>>> import numpy as np
>>> import numpy.linalg as la
>>> np.set_printoptions(precision=3, suppress=True, linewidth=160, legacy="1.25")
>>> M = np.array([[1.05, -3.0, 0.0, 1.0, 0.0, -2.0, 1.0, 3.0],
...     [3.0, -0.95, 1.0, -3.0, -3.0, 1.0, -2.0, -2.0],
...     [1.0, 0.0, -1.95, 2.0, 1.0, -2.0, 1.0, -3.0],
...     [3.0, 1.0, 3.0, -1.95, 0.0, 0.0, -1.0, -2.0],
...     [-2.0, -1.0, -1.0, 0.0, 0.05, 1.0, 2.0, 0.0],
...     [-2.0, 3.0, -1.0, 0.0, 3.0, 1.05, 1.0, 1.0],
...     [2.0, 0.0, 2.0, 3.0, 1.0, 0.0, 0.05, -3.0],
...     [1.0, -3.0, 0.0, 1.0, 0.0, -2.0, 1.0, 3.05]])
>>> la.matrix_rank(M, rtol=0.1)
7
>>> np.argsort(-la.norm(M, axis=0).round(6), kind="stable")[:3]
array([7, 0, 1])
>>> la.cond(M) > 100
True
>>> X = np.load("mat.npy")
>>> X
array([[ 5, -3,  4, -1,  2, -1, -2,  5, -3,  0,  0, -1, -2,  2],
       [ 0,  1, -4,  4, -4, -5,  4, -4,  4, -4, -2,  1,  3,  2],
       [-4,  1, -1,  3, -3, -2,  2,  3, -3,  2, -1,  2,  2,  1],
       [ 5, -1,  2,  2,  0,  5, -4, -3, -5,  5,  1, -4,  4, -1],
       [-5,  4,  3,  3, -3,  4, -2, -3,  0, -5, -2,  2, -3, -2]])
>>> B = np.array([[1, -3, -5],
...     [3, 0, 3],
...     [3, 5, -5],
...     [4, -1, 5],
...     [4, -3, -5],
...     [-5, -5, -4],
...     [0, -5, 5],
...     [-2, 0, 1],
...     [3, -3, 3],
...     [5, -1, 5],
...     [-5, -3, -1],
...     [4, -2, 5],
...     [0, -5, -4],
...     [3, 1, -3]])
>>> la.matrix_rank(X @ B)
3
>>> np.einsum("ij,ij->i", X, X)
array([103, 156,  76, 168, 143])
>>> B.T @ X.T
array([[  0,  36,  17, -17, -11],
       [ 38, -24,  10, -18,  46],
       [-82,  80,  80, -95,  28]])
>>> np.einsum("ik,kj->ji", X, B)
array([[  0,  36,  17, -17, -11],
       [ 38, -24,  10, -18,  46],
       [-82,  80,  80, -95,  28]])
>>> print(la.matrix_rank(X))
5
>>> X.sum(axis=0)
array([ 1,  2,  4, 11, -8,  1, -2, -2, -7, -2, -4,  0,  4,  2])
>>> print(np.abs(X).max())
5
>>> X - X[0]
array([[  0,   0,   0,   0,   0,   0,   0,   0,   0,   0,   0,   0,   0,   0],
       [ -5,   4,  -8,   5,  -6,  -4,   6,  -9,   7,  -4,  -2,   2,   5,   0],
       [ -9,   4,  -5,   4,  -5,  -1,   4,  -2,   0,   2,  -1,   3,   4,  -1],
       [  0,   2,  -2,   3,  -2,   6,  -2,  -8,  -2,   5,   1,  -3,   6,  -3],
       [-10,   7,  -1,   4,  -5,   5,   0,  -8,   3,  -5,  -2,   3,  -1,  -4]])
>>> la.rank(X)
Traceback (most recent call last):
  File "<python-input-18>", line 1, in <module>
    la.rank(X)
    ^^^^^^^
AttributeError: module 'numpy.linalg' has no attribute 'rank'
>>> U, sig, vt = la.svd(X, full_matrices=False)
>>> print((sig > 1e-8).sum())
5
>>> sig
array([16.816, 11.942, 10.547,  8.243,  6.438])
>>> print(np.round(vt @ vt.T, 3) + 0)
[[1. 0. 0. 0. 0.]
 [0. 1. 0. 0. 0.]
 [0. 0. 1. 0. 0.]
 [0. 0. 0. 1. 0.]
 [0. 0. 0. 0. 1.]]
>>> x0 = np.array([-2, 1, 0, 1, 0, 0, 2, 1, 1, 1, 0, -1, -1, -2])
>>> print(X @ np.ones(14))
[ 5. -4.  2.  6. -9.]
>>> print(X @ (2 * x0))
[-34   2  24 -36  20]
>>> (X * x0).sum(axis=1)
array([-17,   1,  12, -18,  10])
>>> X * x0
array([[-10,  -3,   0,  -1,   0,   0,  -4,   5,  -3,   0,   0,   1,   2,  -4],
       [  0,   1,   0,   4,   0,   0,   8,  -4,   4,  -4,   0,  -1,  -3,  -4],
       [  8,   1,   0,   3,   0,   0,   4,   3,  -3,   2,   0,  -2,  -2,  -2],
       [-10,  -1,   0,   2,   0,   0,  -8,  -3,  -5,   5,   0,   4,  -4,   2],
       [ 10,   4,   0,   3,   0,   0,  -4,  -3,   0,  -5,   0,  -2,   3,   4]])
>>> print(np.sign((X @ x0).round(6)))
[-1  1  1 -1  1]
>>> E = np.load("sample14.npy")
>>> E
array([[ 7,  9,  0,  0,  0,  0],
       [ 5,  2,  0,  0,  0,  0],
       [-7, -7,  0,  0,  0,  0],
       [ 0,  0,  7,  9,  0,  0],
       [ 0,  0,  5,  2,  0,  0],
       [ 0,  0, -7, -7,  0,  0],
       [ 0,  0,  0,  0,  7,  9],
       [ 0,  0,  0,  0,  5,  2],
       [ 0,  0,  0,  0, -7, -7]])
>>> G = E.T @ E
>>> np.diag(G)
array([123, 134, 123, 134, 123, 134])
>>> np.trace(G), (E ** 2).sum()
(771, 771)
>>> print(la.matrix_rank(G))
6
>>> la.eigvalsh(G)[::-1]
array([250.624, 250.624, 250.624,   6.376,   6.376,   6.376])
